% ipython --no-banner

In [1]: import numpy as np

In [2]: import numpy.linalg as la

In [3]: np.set_printoptions(suppress=True, linewidth=140)

In [4]: m1 = np.load("mat.npy")

In [5]: print(m1)
[[ 0  2  3 -1 -1 -1  2  1 -3  0  3 -2  2 -2  2 -2]
 [ 2 -4 -1  1  0  3  0 -1  0  0  1 -1  0  2 -1  1]
 [ 3 -1  2  0  2  2 -1 -2  1  0  1  1  1 -2  0  0]
 [-1  1  0  0  0 -2 -3 -2 -3 -1 -1  4  2  2  4  0]
 [-1  0  2  0  4  2  1  4 -3 -3 -1  0 -2 -1 -2 -1]
 [-1  3  2 -2  2 -2  4 -1  1 -3  2  0  0  0  0 -1]
 [ 2  0 -1 -3  1  4  2 -3  3  1 -3  0 -1  0 -1 -1]
 [ 1 -1 -2 -2  4 -1 -3 -4 -3  1  2  3 -4 -1 -2  1]
 [-3  0  1 -3 -3  1  3 -3 -2 -1  2 -3  4  1  1 -1]
 [ 0  0  0 -1 -3 -3  1  1 -1 -2  0  0 -3  2  4  0]
 [ 3  1  1 -1 -1  2 -3  2  2  0  0 -2 -4 -2 -4  0]
 [-2 -1  1  4  0  0  0  3 -3  0 -2 -2 -1  2 -3 -1]
 [ 2  0  1  2 -2  0 -1 -4  4 -3 -4 -1 -4  3  1  2]
 [-2  2 -2  2 -1  0  0 -1  1  2 -2  2  3 -4  1 -2]
 [ 2 -1  0  4 -2  0 -1 -2  1  4 -4 -3  1  1 -2 -3]
 [-2  1  0  0 -1 -1 -1  1 -1  0  0 -1  2 -2 -3  2]]

In [6]: ev, vecs = la.eigh(m1)

In [7]: vec = np.array([-1, -2, -1, -1, 1, -1, -1, 2, 2, 0, 2, 2, -1, 0, 2, -1])

In [8]: print((np.sign(vecs[:, -1].round(6)) == np.sign(vecs[0, -1].round(6))).astype(int))
[1 0 1 0 1 1 0 1 0 0 1 1 0 0 0 1]

In [9]: print(np.round(vec @ m1 @ vec / (vec @ vec), 2), round(float(ev[0]), 2), round(ev[-1], 2))
-1.88 -14.99 12.57

In [10]: print(vec @ m1 @ vec)
-60

In [11]: print(np.abs(m1).sum(axis=1).max(), round(float(np.abs(ev).max()), 2))
35 14.99

In [12]: E = np.loadtxt("x.csv", delimiter=",")

In [13]: print(E)
[[  0.  11.   0.  -2.   4.   7.   4.  -6. -16. -10.  10.]
 [-11.   0.  -4.   2. -17.  -2.  -3.   4.   3.   3.   5.]
 [  0.   4.   0.  -3.  -6.  -2.   0.  10.  -4.   7.   1.]
 [  2.  -2.   3.   0.   1.  -1.  -2. -11. -14.  16.  -3.]
 [ -4.  17.   6.  -1.   0.   0.  -5.  14.  17.   1.  -4.]
 [ -7.   2.   2.   1.   0.   0.   2. -15.   7.   7.   9.]
 [ -4.   3.   0.   2.   5.  -2.   0.  -6.   5.   4.  -6.]
 [  6.  -4. -10.  11. -14.  15.   6.   0.   2.   4.  -8.]
 [ 16.  -3.   4.  14. -17.  -7.  -5.  -2.   0.  13.   1.]
 [ 10.  -3.  -7. -16.  -1.  -7.  -4.  -4. -13.   0.  -8.]
 [-10.  -5.  -1.   3.   4.  -9.   6.   8.  -1.   8.   0.]]

In [14]: rng = np.random.default_rng(623)

In [15]: labels = rng.permutation(16)

In [16]: print(labels)
[15 13  5  8  0  4  1 12  6  9  7  3 14  2 11 10]

In [17]: Y = m1[labels][:, labels]

In [18]: print(np.diag(Y))
[ 2 -4 -2 -2  0  4 -4 -4  2 -2 -4  0 -2  2 -2  0]

In [19]: U, sv, VT = la.svd(E)

In [20]: print(sv.round(2) + 0)
[39.77 39.77 28.29 28.29 22.6  22.6  17.43 17.43  7.17  7.17  0.  ]

In [21]: Y = U[:, :10] @ np.diag(sv[:10]) @ VT[:10]

In [22]: print(round(la.norm(E - Y) / la.norm(E), 2))
0.0

In [23]: print(la.matrix_rank(Y))
10

In [24]: print(round(float(la.norm(E - Y, 2)), 2), np.round(sv[10], 2))
0.0 0.0

In [25]: print(round(float(np.trace(la.pinv(E) @ E)), 2))
10.0

In [26]: print(np.unique(E.round(6), axis=0).shape)
(11, 11)

In [27]: U, sv, VT = la.svd(E)

In [28]: vecs = VT[:(sv > 1e-8).sum()]

In [29]: vec = E[3] + 3 * E[1] + rng.integers(2) * np.eye(11)[0]

In [30]: print(vec)
[-31.  -2.  -9.   6. -50.  -7. -11.   1.  -5.  25.  12.]

In [31]: print(np.round(np.diag(vecs.T @ vecs), 2))
[0.99 1.   0.61 0.97 0.87 0.99 0.72 0.99 1.   0.96 0.9 ]

In [32]: print(np.allclose(vecs.T @ vecs @ vec, vec))
True
